$ ipython --no-banner

In [1]: import numpy as np

In [2]: import numpy.linalg as la

In [3]: np.set_printoptions(precision=2, suppress=True, linewidth=200, sign=" ")

In [4]: rnd = lambda a: np.round(a, 2) + 0

In [5]: m1 = np.load("mat.npy")

In [6]: m1
Out[6]: 
array([[ 1, -1, -1,  1,  1, -1, -1,  1],
       [ 1,  1, -1, -1, -1, -1,  1,  1],
       [ 1, -1,  1, -1, -1,  1, -1,  1],
       [ 1, -1, -1,  1, -1,  1,  1, -1],
       [ 1,  1,  1,  1,  1,  1,  1,  1]])

In [7]: rnd(la.norm(m1[3] - m1[1]))
Out[7]: np.float64(4.0)

In [8]: rnd(la.norm(m1, axis=1))
Out[8]: array([ 2.83,  2.83,  2.83,  2.83,  2.83])

In [9]: rnd(la.norm(m1, axis=0))
Out[9]: array([ 2.24,  2.24,  2.24,  2.24,  2.24,  2.24,  2.24,  2.24])

In [10]: rnd(la.norm(m1, "nuc"))
Out[10]: np.float64(14.14)

In [11]: x = np.array([0, 1, -2, 4, -3, 2, 4, -5])

In [12]: np.einsum("ij,j->i", m1, x)
Out[12]: array([ -9,  -1, -11,  19,   1])

In [13]: m1 @ x
Out[13]: array([ -9,  -1, -11,  19,   1])

In [14]: m1 * x
Out[14]: 
array([[ 0, -1,  2,  4, -3, -2, -4, -5],
       [ 0,  1,  2, -4,  3, -2,  4, -5],
       [ 0, -1, -2, -4,  3,  2, -4, -5],
       [ 0, -1,  2,  4,  3,  2,  4,  5],
       [ 0,  1, -2,  4, -3,  2,  4, -5]])

In [15]: m1 @ np.ones(8)
Out[15]: array([ 0.,  0.,  0.,  0.,  8.])

In [16]: np.sign((m1 @ x).round(6))
Out[16]: array([-1, -1, -1,  1,  1])

In [17]: m1 @ np.eye(8)[3]
Out[17]: array([ 1., -1., -1.,  1.,  1.])

In [18]: (m1 @ x).argmax()
Out[18]: np.int64(3)

In [19]: (m1 * x).sum(axis=1)
Out[19]: array([ -9,  -1, -11,  19,   1])

In [20]: other = m1[0, 0] * m1[1:] - np.outer(m1[1:, 0], m1[0])

In [21]: other
Out[21]: 
array([[ 0,  2,  0, -2, -2,  0,  2,  0],
       [ 0,  0,  2, -2, -2,  2,  0,  0],
       [ 0,  0,  0,  0, -2,  2,  2, -2],
       [ 0,  2,  2,  0,  0,  2,  2,  0]])

In [22]: np.flatnonzero(~other.round(6).any(axis=1))
Out[22]: array([], dtype=int64)

In [23]: gram = other.T @ other

In [24]: np.allclose(gram, gram.T)
Out[24]: True

In [25]: gram
Out[25]: 
array([[ 0,  0,  0,  0,  0,  0,  0,  0],
       [ 0,  8,  4, -4, -4,  4,  8,  0],
       [ 0,  4,  8, -4, -4,  8,  4,  0],
       [ 0, -4, -4,  8,  8, -4, -4,  0],
       [ 0, -4, -4,  8, 12, -8, -8,  4],
       [ 0,  4,  8, -4, -8, 12,  8, -4],
       [ 0,  8,  4, -4, -8,  8, 12, -4],
       [ 0,  0,  0,  0,  4, -4, -4,  4]])

In [26]: la.matrix_rank(gram)
Out[26]: np.int64(4)

In [27]: np.trace(gram), (other ** 2).sum()
Out[27]: (np.int64(64), np.int64(64))

In [28]: rnd(la.svd(other, compute_uv=False) ** 2)
Out[28]: array([ 40.,   8.,   8.,   8.])

In [29]: Uu, s, Vt = la.svd(gram)

In [30]: np.argmax(s[:-1] / (s[1:] + 1e-6)) + 1
Out[30]: np.int64(4)

In [31]: other = Uu[:, :4] @ np.diag(s[:4]) @ Vt[:4]

In [32]: rnd(la.norm(gram - other) / la.norm(gram))
Out[32]: np.float64(0.0)

In [33]: la.matrix_rank(gram, rtol=0.05)
Out[33]: np.int64(4)

In [34]: rnd(other)
Out[34]: 
array([[ 0.,  0.,  0.,  0.,  0.,  0.,  0.,  0.],
       [ 0.,  8.,  4., -4., -4.,  4.,  8.,  0.],
       [ 0.,  4.,  8., -4., -4.,  8.,  4.,  0.],
       [ 0., -4., -4.,  8.,  8., -4., -4.,  0.],
       [ 0., -4., -4.,  8., 12., -8., -8.,  4.],
       [ 0.,  4.,  8., -4., -8., 12.,  8., -4.],
       [ 0.,  8.,  4., -4., -8.,  8., 12., -4.],
       [ 0.,  0.,  0.,  0.,  4., -4., -4.,  4.]])

In [35]: X = np.load("data.npy")

In [36]: X
Out[36]: 
array([[ 0,  0,  0, -4,  0],
       [ 0,  0,  0,  0,  1],
       [ 0, -2,  0,  0,  0],
       [ 0,  0,  6,  0,  0],
       [-8,  0,  0,  0,  0]])

In [37]: rnd(la.det(X))
Out[37]: np.float64(-384.0)

In [38]: rnd(np.sort(np.abs(la.eigvals(X))))
Out[38]: array([ 3.29,  3.29,  3.29,  3.29,  3.29])

In [39]: X @ X
Out[39]: 
array([[  0,   0, -24,   0,   0],
       [ -8,   0,   0,   0,   0],
       [  0,   0,   0,   0,  -2],
       [  0, -12,   0,   0,   0],
       [  0,   0,   0,  32,   0]])

In [40]: (X + X.T) / 2
Out[40]: 
array([[ 0. ,  0. ,  0. , -2. , -4. ],
       [ 0. ,  0. , -1. ,  0. ,  0.5],
       [ 0. , -1. ,  0. ,  3. ,  0. ],
       [-2. ,  0. ,  3. ,  0. ,  0. ],
       [-4. ,  0.5,  0. ,  0. ,  0. ]])

In [41]: P = np.triu(np.array([[1, 3, 3, -1, 2],
    ...:     [-1, -3, -1, 1, 3],
    ...:     [2, -2, -3, 2, 2],
    ...:     [2, 0, -1, 1, -2],
    ...:     [-1, 3, 2, 2, 3]]), 1) + np.eye(5)

In [42]: other = P @ X @ la.inv(P)

In [43]: rnd(la.det(other))
Out[43]: np.float64(-384.0)

In [44]: Uu, s, Vt = la.svd(X, full_matrices=False)

In [45]: (s > 1e-8).sum()
Out[45]: np.int64(5)

In [46]: Uu.shape, s.shape, Vt.shape
Out[46]: ((5, 5), (5,), (5, 5))

In [47]: rnd(s / s[0])
Out[47]: array([ 1.  ,  0.75,  0.5 ,  0.25,  0.12])

In [48]: np.abs(Vt[0])
Out[48]: array([ 1.,  0.,  0.,  0.,  0.])

In [49]: np.abs(Uu[:, 0]).round(6).argmax()
Out[49]: np.int64(4)

In [50]: r0 = np.array([2, 1, 1, 0, 1]) + 0.5

In [51]: E = np.eye(5) - 2 * np.outer(r0, r0) / (r0 @ r0)

In [52]: rnd(E)
Out[52]: 
array([[ 0.06, -0.57, -0.57, -0.19, -0.57],
       [-0.57,  0.66, -0.34, -0.11, -0.34],
       [-0.57, -0.34,  0.66, -0.11, -0.34],
       [-0.19, -0.11, -0.11,  0.96, -0.11],
       [-0.57, -0.34, -0.34, -0.11,  0.66]])

In [53]: X @ X.T
Out[53]: 
array([[ 16,   0,   0,   0,   0],
       [  0,   1,   0,   0,   0],
       [  0,   0,   4,   0,   0],
       [  0,   0,   0,  36,   0],
       [  0,   0,   0,   0,  64]])

In [54]: X[:, 2] @ X[:, 3]
Out[54]: np.int64(0)

In [55]: rnd(E[:, 3] @ E[:, 2])
Out[55]: np.float64(0.0)

In [56]: rnd(la.norm(E, axis=0))
Out[56]: array([ 1.,  1.,  1.,  1.,  1.])

In [57]: rnd(la.pinv(E))
Out[57]: 
array([[ 0.06, -0.57, -0.57, -0.19, -0.57],
       [-0.57,  0.66, -0.34, -0.11, -0.34],
       [-0.57, -0.34,  0.66, -0.11, -0.34],
       [-0.19, -0.11, -0.11,  0.96, -0.11],
       [-0.57, -0.34, -0.34, -0.11,  0.66]])

In [58]: C = np.array([[-9, -1, 4], [-6, -2, 8], [9, -6, -9]])

In [59]: mat = np.repeat(C, 16 // 3, axis=0)

In [60]: rng = np.random.default_rng(156445)

In [61]: mat = mat + 0.3 * rng.normal(size=mat.shape)

In [62]: rnd(mat)
Out[62]: 
array([[-8.96, -1.22,  4.39],
       [-9.56, -1.02,  4.33],
       [-8.73, -1.23,  4.11],
       [-8.85, -1.31,  3.8 ],
       [-8.76, -1.09,  3.97],
       [-5.79, -2.13,  8.16],
       [-6.25, -1.44,  7.72],
       [-5.93, -1.83,  7.92],
       [-6.09, -2.11,  7.98],
       [-6.19, -2.05,  8.3 ],
       [ 9.3 , -6.32, -9.3 ],
       [ 8.32, -6.33, -9.15],
       [ 8.65, -6.49, -9.43],
       [ 9.39, -6.5 , -8.95],
       [ 8.76, -6.34, -8.87]])

In [63]: Ac = mat - mat.mean(axis=0)

In [64]: Uu, s, Vt = la.svd(Ac, full_matrices=False)

In [65]: rnd(Ac.mean(axis=0))
Out[65]: array([ 0.,  0.,  0.])

In [66]: rnd((s ** 2).sum() ** 2 / (s ** 4).sum())
Out[66]: np.float64(1.07)

In [67]: (np.sign(Uu[:, 0]) == np.sign(Uu[0, 0])).astype(int)
Out[67]: array([ 1,  1,  1,  1,  1,  1,  1,  1,  1,  1,  0,  0,  0,  0,  0])

In [68]: la.matrix_rank(Ac)
Out[68]: np.int64(3)

In [69]: rnd(Vt[0] * np.sign(Vt[0, np.abs(Vt[0]).argmax()]))
Out[69]: array([ 0.71, -0.21, -0.67])

In [70]: rnd(np.abs(Vt[-1]))
Out[70]: array([ 0.27,  0.96,  0.02])

In [71]: d = la.norm(mat[:, None] - mat[None], axis=-1)

In [72]: (d + 1e9 * np.eye(15)).round(6).argmin(axis=1)
Out[72]: array([  2,   0,   4,   4,   2,   8,   7,   8,   7,   8,  13,  12,  11,  10,  11])

In [73]: la.matrix_rank(d ** 2)
Out[73]: np.int64(5)

In [74]: np.unravel_index(d.round(6).argmax(), d.shape)
Out[74]: (np.int64(1), np.int64(10))

In [75]: np.flatnonzero(d[12] < d.mean() / 2)
Out[75]: array([ 10,  11,  12,  13,  14])

In [76]: d.mean(axis=1).argmax()
Out[76]: np.int64(10)

In [77]: feats = np.load("dump.npy")

In [78]: feats
Out[78]: 
array([[ 1.06,  2.43, -4.1 , -1.08],
       [ 1.29, -2.59,  1.13,  3.92],
       [ 3.43,  1.97, -0.37, -3.03],
       [ 2.66, -2.1 , -3.53, -1.04],
       [-0.26,  0.88, -1.07, -4.8 ],
       [-2.52, -1.3 ,  4.1 , -0.4 ],
       [ 0.11, -0.99, -2.43,  4.26],
       [-1.21, -4.77,  0.79, -0.38],
       [-0.75, -0.82, -1.32, -4.69],
       [ 4.05,  0.88, -1.89, -2.07],
       [-3.62,  1.41, -2.5 ,  1.9 ],
       [-0.05,  2.96, -0.76, -3.95]])

In [79]: O, Rm = la.qr(feats)

In [80]: rnd(O @ Rm)
Out[80]: 
array([[ 1.06,  2.43, -4.1 , -1.08],
       [ 1.29, -2.59,  1.13,  3.92],
       [ 3.43,  1.97, -0.37, -3.03],
       [ 2.66, -2.1 , -3.53, -1.04],
       [-0.26,  0.88, -1.07, -4.8 ],
       [-2.52, -1.3 ,  4.1 , -0.4 ],
       [ 0.11, -0.99, -2.43,  4.26],
       [-1.21, -4.77,  0.79, -0.38],
       [-0.75, -0.82, -1.32, -4.69],
       [ 4.05,  0.88, -1.89, -2.07],
       [-3.62,  1.41, -2.5 ,  1.9 ],
       [-0.05,  2.96, -0.76, -3.95]])

In [81]: np.allclose(Rm.T @ Rm, feats.T @ feats)
Out[81]: True

In [82]: rnd(np.abs(np.diag(Rm)))
Out[82]: array([ 7.72,  7.63,  7.34,  9.79])

In [83]: rnd(Rm)
Out[83]: 
array([[-7.72, -1.04,  2.9 ,  2.28],
       [ 0.  ,  7.63, -2.25, -3.58],
       [ 0.  ,  0.  , -7.34, -0.02],
       [ 0.  ,  0.  ,  0.  ,  9.79]])

In [84]: lab = feats[:, 3] > np.median(feats[:, 3])

In [85]: r0 = feats[lab].mean(axis=0) - feats[~lab].mean(axis=0)

In [86]: lab.astype(int)
Out[86]: array([ 0,  1,  0,  1,  0,  1,  1,  1,  0,  0,  1,  0])

In [87]: np.argsort(-np.abs(r0).round(6), kind="stable")
Out[87]: array([ 3,  1,  0,  2])

In [88]: rnd(r0)
Out[88]: array([-1.8 , -3.11,  1.18,  4.65])

In [89]: rnd((((feats - feats.mean(axis=0)) @ r0 > 0) == lab).mean())
Out[89]: np.float64(0.92)

In [90]: t3 = np.stack([mat, -3 * mat, mat[::-1]])

In [91]: rnd(la.norm(t3, axis=(1, 2)))
Out[91]: array([  45.13,  135.38,   45.13])

In [92]: (t3 @ mat.T).shape
Out[92]: (3, 15, 15)

In [93]: Ac = (feats - feats.mean(axis=0)) / feats.std(axis=0)

In [94]: np.argwhere(np.abs(Ac) > 2)
Out[94]: 
array([[ 5,  2],
       [ 7,  1]])

In [95]: coef = la.lstsq(np.delete(Ac, 0, axis=1), Ac[:, 0])[0]

In [96]: np.abs(coef).argmax()
Out[96]: np.int64(1)

In [97]: rnd(coef)
Out[97]: array([-0.05, -0.33, -0.18])

In [98]: rnd(1 - np.var(Ac[:, 0] - np.delete(Ac, 0, axis=1) @ coef))
Out[98]: np.float64(0.13)

In [99]: Ac = feats - feats.mean(axis=0)

In [100]: Uu, s, Vt = la.svd(Ac, full_matrices=False)

In [101]: np.abs(Uu[:, 0]).argmax()
Out[101]: np.int64(1)

In [102]: (np.sign(Uu[:, 0]) == np.sign(Uu[0, 0])).astype(int)
Out[102]: array([ 1,  0,  1,  1,  1,  0,  0,  0,  1,  1,  0,  1])

In [103]: rnd(Ac.mean(axis=0))
Out[103]: array([ 0.,  0.,  0.,  0.])

In [104]: rnd(np.abs(Vt[-1]))
Out[104]: array([ 0.32,  0.63,  0.65,  0.29])

In [105]: rnd(Vt[0] * np.sign(Vt[0, np.abs(Vt[0]).argmax()]))
Out[105]: array([-0.28, -0.48,  0.26,  0.79])

In [106]: la.matrix_rank(Ac)
Out[106]: np.int64(4)

In [107]: np.searchsorted(np.cumsum(s ** 2) / (s ** 2).sum(), 0.9) + 1
Out[107]: np.int64(3)

In [108]: W0 = np.loadtxt("x.csv", delimiter=",")

In [109]: rnd(W0)
Out[109]: 
array([[ 3.21,  1.15, -4.73, -5.21],
       [ 2.29,  3.27,  1.04, -4.29],
       [ 3.26,  1.41, -4.1 , -5.26],
       [ 2.48,  2.07, -2.07, -4.48],
       [-2.22,  1.96,  0.  ,  0.22],
       [-1.12,  1.4 , -1.93, -0.88],
       [ 1.68,  2.21, -1.32, -3.68],
       [ 0.92, -0.29, -7.18, -2.92],
       [ 0.38,  2.06, -1.03, -2.38],
       [ 0.7 ,  1.11, -3.57, -2.7 ],
       [ 2.25,  1.51, -3.35, -4.25],
       [-1.15,  1.2 , -2.43, -0.85]])

In [110]: other = W0 / la.norm(W0, axis=1, keepdims=True)

In [111]: gram = other @ other.T

In [112]: rnd(gram[9])
Out[112]: array([ 0.94,  0.47,  0.93,  0.85,  0.  ,  0.77,  0.82,  0.93,  0.81,  1.  ,  0.95,  0.81])

In [113]: rnd(np.degrees(np.arccos(np.clip(gram[9, 11], -1, 1))))
Out[113]: np.float64(36.39)

In [114]: C = W0[[1, 4]].astype(float)

In [115]: for _ in range(3):
     ...:     lab = la.norm(W0[:, None] - C, axis=-1).argmin(axis=1)
     ...:     C = np.array([W0[lab == j].mean(axis=0) for j in range(2)])
     ...: 

In [116]: lab
Out[116]: array([ 0,  0,  0,  0,  1,  1,  0,  1,  1,  1,  0,  1])

In [117]: np.bincount(lab)
Out[117]: array([ 6,  6])

In [118]: rnd(C)
Out[118]: 
array([[ 2.53,  1.94, -2.42, -4.53],
       [-0.42,  1.24, -2.69, -1.58]])

In [119]: r0, v = W0[3], W0[2]

In [120]: rnd(r0 @ r0)
Out[120]: np.float64(34.76)

In [121]: rnd(r0 @ v)
Out[121]: np.float64(43.07)

In [122]: p = (r0 @ v) / (r0 @ r0) * r0

In [123]: la.matrix_rank(np.outer(r0, v))
Out[123]: np.int64(1)

In [124]: J = np.load("block19.npy")

In [125]: J
Out[125]: 
array([[ 1.  ,  0.2 ,  0.04],
       [ 0.2 ,  1.  ,  0.2 ],
       [ 0.04,  0.2 ,  1.  ]])

In [126]: x = np.ones(3)

In [127]: for _ in range(7):
     ...:     x = J @ x
     ...:     x /= la.norm(x)
     ...:     print(round(x @ J @ x, 2))
     ...: 
1.3
1.3
1.3
1.3
1.3
1.3
1.3

In [128]: rnd(la.eigvalsh(J)[-1])
Out[128]: np.float64(1.3)

In [129]: evals, evecs = la.eig(J)

In [130]: rnd(np.sort(la.eigvals(J.T)))
Out[130]: array([ 0.74,  0.96,  1.3 ])

In [131]: rnd(J @ evecs[:, 0] - evals[0] * evecs[:, 0])
Out[131]: array([ 0.,  0.,  0.])

In [132]: O = J.astype(float).copy()

In [133]: for j in range(3):
     ...:     O[:, j] -= O[:, :j] @ (O[:, :j].T @ O[:, j])
     ...:     O[:, j] /= la.norm(O[:, j])
     ...: 

In [134]: rnd(O.T @ J)
Out[134]: 
array([[ 1.02,  0.4 ,  0.12],
       [ 0.  ,  0.96,  0.38],
       [ 0.  ,  0.  ,  0.94]])

In [135]: rnd(O.T @ O)
Out[135]: 
array([[ 1.,  0.,  0.],
       [ 0.,  1.,  0.],
       [ 0.,  0.,  1.]])

In [136]: other = m1 / la.norm(m1, axis=1, keepdims=True)

In [137]: gram = other @ other.T

In [138]: rnd(gram[1])
Out[138]: array([ 0.,  1.,  0.,  0.,  0.])

In [139]: (np.abs(gram) > 0.9).astype(int)
Out[139]: 
array([[ 1,  0,  0,  0,  0],
       [ 0,  1,  0,  0,  0],
       [ 0,  0,  1,  0,  0],
       [ 0,  0,  0,  1,  0],
       [ 0,  0,  0,  0,  1]])

In [140]: F = np.load("case1.npy")

In [141]: F
Out[141]: 
array([[ 1,  1,  1,  1,  1,  1],
       [-1,  2, -1,  2, -1,  2],
       [ 2,  0,  2,  0,  2,  0],
       [ 1,  1,  1,  1,  1,  1],
       [-1,  2, -1,  2, -1,  2],
       [ 2,  0,  2,  0,  2,  0]])

In [142]: rank = la.matrix_rank(F)

In [143]: rank
Out[143]: np.int64(2)

In [144]: N = la.svd(F)[2][rank:].T

In [145]: N.shape
Out[145]: (6, 4)

In [146]: rnd(F @ N)
Out[146]: 
array([[ 0.,  0.,  0.,  0.],
       [ 0.,  0.,  0.,  0.],
       [ 0.,  0.,  0.,  0.],
       [ 0.,  0.,  0.,  0.],
       [ 0.,  0.,  0.,  0.],
       [ 0.,  0.,  0.,  0.]])

In [147]: rnd(N @ N.T)
Out[147]: 
array([[ 0.67,  0.  , -0.33,  0.  , -0.33,  0.  ],
       [ 0.  ,  0.67,  0.  , -0.33,  0.  , -0.33],
       [-0.33,  0.  ,  0.67,  0.  , -0.33,  0.  ],
       [ 0.  , -0.33,  0.  ,  0.67,  0.  , -0.33],
       [-0.33,  0.  , -0.33,  0.  ,  0.67,  0.  ],
       [ 0.  , -0.33,  0.  , -0.33,  0.  ,  0.67]])

In [148]: np.allclose(F @ N, 0)
Out[148]: True
